$ ipython --no-banner

In [1]: import numpy as np

In [2]: import numpy.linalg as la

In [3]: np.set_printoptions(precision=2, suppress=True, linewidth=160)

In [4]: W0 = np.load("out9.npy")

In [5]: W0
Out[5]: 
array([[-0.5 ,  0.  ,  0.87],
       [ 0.  ,  1.  ,  0.  ],
       [-0.87,  0.  , -0.5 ]])

In [6]: x0 = np.array([-1, 0, 2])

In [7]: y = W0 @ x0

In [8]: beta, lr = np.zeros(3), 1 / la.norm(W0, 2) ** 2

In [9]: for i in range(6):
   ...:     beta -= lr * W0.T @ (W0 @ beta - y)
   ...:     if i % 2 == 0: print(i, round(la.norm(W0 @ beta - y), 2))
   ...: 
0 0.0
2 0.0
4 0.0

In [10]: print(round(float(la.cond(W0)), 2))
1.0

In [11]: print(beta)
[-1.  0.  2.]

In [12]: np.round(W0.T @ W0, 2) + 0
Out[12]: 
array([[1., 0., 0.],
       [0., 1., 0.],
       [0., 0., 1.]])

In [13]: np.round(W0 @ W0.T, 2) + 0
Out[13]: 
array([[1., 0., 0.],
       [0., 1., 0.],
       [0., 0., 1.]])

In [14]: la.pinv(W0)
Out[14]: 
array([[-0.5 ,  0.  , -0.87],
       [ 0.  ,  1.  ,  0.  ],
       [ 0.87,  0.  , -0.5 ]])

In [15]: M2 = W0 / la.norm(W0, axis=1, keepdims=True)

In [16]: gram = M2 @ M2.T

In [17]: gram[1]
Out[17]: array([0., 1., 0.])

In [18]: print(np.argwhere(np.triu(np.abs(gram) > 0.95, 1)))
[]

In [19]: la.norm(M2, axis=1)
Out[19]: array([1., 1., 1.])

In [20]: data = np.array([[1, 0, 0, 0, 0],
    ...:     [0, 0, 1, 0, 0],
    ...:     [0, 0, 0, 1, 0],
    ...:     [0, 0, 0, 0, 1],
    ...:     [0, 1, 0, 0, 0]])

In [21]: data
Out[21]: 
array([[1, 0, 0, 0, 0],
       [0, 0, 1, 0, 0],
       [0, 0, 0, 1, 0],
       [0, 0, 0, 0, 1],
       [0, 1, 0, 0, 0]])

In [22]: Q, evecs = la.qr(data[:, :4])[0], la.qr(data[:, 4:])[0]

In [23]: sigma = la.svd(Q.T @ evecs, compute_uv=False)

In [24]: np.degrees(np.arccos(sigma.clip(0, 1)))
Out[24]: array([90.])

In [25]: M2 = data[0, 0] * data[1:] - np.outer(data[1:, 0], data[0])

In [26]: M2
Out[26]: 
array([[0, 0, 1, 0, 0],
       [0, 0, 0, 1, 0],
       [0, 0, 0, 0, 1],
       [0, 1, 0, 0, 0]])

In [27]: print(data[:, 0] / data[0, 0])
[1. 0. 0. 0. 0.]

In [28]: Q, Rm = la.qr(data)

In [29]: print(Rm)
[[ 1.  0.  0.  0.  0.]
 [ 0. -1.  0.  0.  0.]
 [ 0.  0. -1.  0.  0.]
 [ 0.  0.  0. -1.  0.]
 [ 0.  0.  0.  0. -1.]]

In [30]: np.allclose(Rm.T @ Rm, data.T @ data)
Out[30]: True

In [31]: Q.T @ Q
Out[31]: 
array([[1., 0., 0., 0., 0.],
       [0., 1., 0., 0., 0.],
       [0., 0., 1., 0., 0.],
       [0., 0., 0., 1., 0.],
       [0., 0., 0., 0., 1.]])

In [32]: m1 = np.array([[-1.0, 0.76, -0.04, -1.0, -0.83, 1.0],
    ...:     [-0.95, -0.38, -0.45, -0.72, -0.74, 0.86],
    ...:     [0.52, 0.69, 0.54, 0.17, 0.69, -0.56],
    ...:     [-0.64, 0.69, 0.42, -0.47, 0.36, 0.18],
    ...:     [0.95, -0.6, -0.22, 0.79, 0.12, -0.73],
    ...:     [-0.85, -0.2, -0.27, -0.55, -0.53, 0.69],
    ...:     [-0.72, 0.66, 0.38, -0.52, 0.28, 0.28],
    ...:     [0.9, -0.78, -0.45, 0.72, -0.27, -0.51],
    ...:     [-0.98, 0.99, 0.86, -0.92, 0.78, 0.57],
    ...:     [-0.99, 0.5, -0.01, -0.92, -0.55, 0.93]])

In [33]: m1
Out[33]: 
array([[-1.  ,  0.76, -0.04, -1.  , -0.83,  1.  ],
       [-0.95, -0.38, -0.45, -0.72, -0.74,  0.86],
       [ 0.52,  0.69,  0.54,  0.17,  0.69, -0.56],
       [-0.64,  0.69,  0.42, -0.47,  0.36,  0.18],
       [ 0.95, -0.6 , -0.22,  0.79,  0.12, -0.73],
       [-0.85, -0.2 , -0.27, -0.55, -0.53,  0.69],
       [-0.72,  0.66,  0.38, -0.52,  0.28,  0.28],
       [ 0.9 , -0.78, -0.45,  0.72, -0.27, -0.51],
       [-0.98,  0.99,  0.86, -0.92,  0.78,  0.57],
       [-0.99,  0.5 , -0.01, -0.92, -0.55,  0.93]])

In [34]: P = m1 @ la.solve(m1.T @ m1, m1.T)

In [35]: np.diag(P)
Out[35]: array([0.84, 0.9 , 0.78, 0.48, 0.38, 0.51, 0.37, 0.39, 0.97, 0.37])

In [36]: Q, evecs = la.qr(m1[:, :5])[0], la.qr(m1[:, 5:])[0]

In [37]: sigma = la.svd(Q.T @ evecs, compute_uv=False)

In [38]: np.degrees(np.arccos(sigma.clip(0, 1)))
Out[38]: array([2.31])

In [39]: x0 = np.array([-1, 0, -2, 1, 0, 2])

In [40]: (m1 * x0).sum(axis=1)
Out[40]: array([ 2.08,  2.85, -2.55, -0.31, -1.18,  2.22,  0.  , -0.3 , -0.52,  1.95])

In [41]: (m1 @ x0).argmax()
Out[41]: np.int64(1)

In [42]: m1 @ np.eye(6)[3]
Out[42]: array([-1.  , -0.72,  0.17, -0.47,  0.79, -0.55, -0.52,  0.72, -0.92, -0.92])

In [43]: np.sign((m1 @ x0).round(6))
Out[43]: array([ 1.,  1., -1., -1., -1.,  1.,  0., -1., -1.,  1.])

In [44]: m1 * x0
Out[44]: 
array([[ 1.  ,  0.  ,  0.08, -1.  , -0.  ,  2.  ],
       [ 0.95, -0.  ,  0.9 , -0.72, -0.  ,  1.72],
       [-0.52,  0.  , -1.08,  0.17,  0.  , -1.12],
       [ 0.64,  0.  , -0.84, -0.47,  0.  ,  0.36],
       [-0.95, -0.  ,  0.44,  0.79,  0.  , -1.46],
       [ 0.85, -0.  ,  0.54, -0.55, -0.  ,  1.38],
       [ 0.72,  0.  , -0.76, -0.52,  0.  ,  0.56],
       [-0.9 , -0.  ,  0.9 ,  0.72, -0.  , -1.02],
       [ 0.98,  0.  , -1.72, -0.92,  0.  ,  1.14],
       [ 0.99,  0.  ,  0.02, -0.92, -0.  ,  1.86]])

In [45]: M = np.load("arr.npy")

In [46]: M
Out[46]: 
array([[-3,  0,  0],
       [ 0, -2,  0],
       [ 0,  0, -1],
       [ 0,  2, -3],
       [ 0,  0,  0],
       [ 3,  2, -2],
       [-3,  2,  0]])

In [47]: f = np.array([-1, 3])

In [48]: np.polyval(f, M[5])
Out[48]: array([0, 1, 5])

In [49]: print(np.correlate(M[5], M[0], "full"))
[ 0  0 -9 -6  6]

In [50]: x0 = np.array([6, 3, -7])

In [51]: y = M @ x0

In [52]: y
Out[52]: array([-18,  -6,   7,  27,   0,  38, -12])

In [53]: la.lstsq(M, y)[0]
Out[53]: array([ 6.,  3., -7.])

In [54]: rng = np.random.default_rng(86593)

In [55]: y = y + 0.3 * rng.normal(size=7)

In [56]: y
Out[56]: array([-18.16,  -6.33,   7.11,  26.87,  -0.31,  37.78, -11.23])

In [57]: beta, *_ = la.lstsq(M, y)

In [58]: print([round(float(la.norm(la.solve(M.T @ M + lam * np.eye(3), M.T @ y))), 2) for lam in (0, 1, 10, 100)])
[9.6, 9.24, 7.09, 2.19]

In [59]: M2 = np.c_[M[:, :2] @ np.array([[9, 1], [2, 2]]), np.array([-1, -1, 0, 2, 0, -3, 0])]

In [60]: M2
Out[60]: 
array([[-27,  -3,  -1],
       [ -4,  -4,  -1],
       [  0,   0,   0],
       [  4,   4,   2],
       [  0,   0,   0],
       [ 31,   7,  -3],
       [-23,   1,   0]])

In [61]: np.round(la.lstsq(M, M2[:, 0])[0], 2) + 0
Out[61]: array([9., 2., 0.])

In [62]: np.round(la.norm(M2 - M @ la.lstsq(M, M2)[0], axis=0), 2) + 0
Out[62]: array([0.  , 0.  , 3.66])
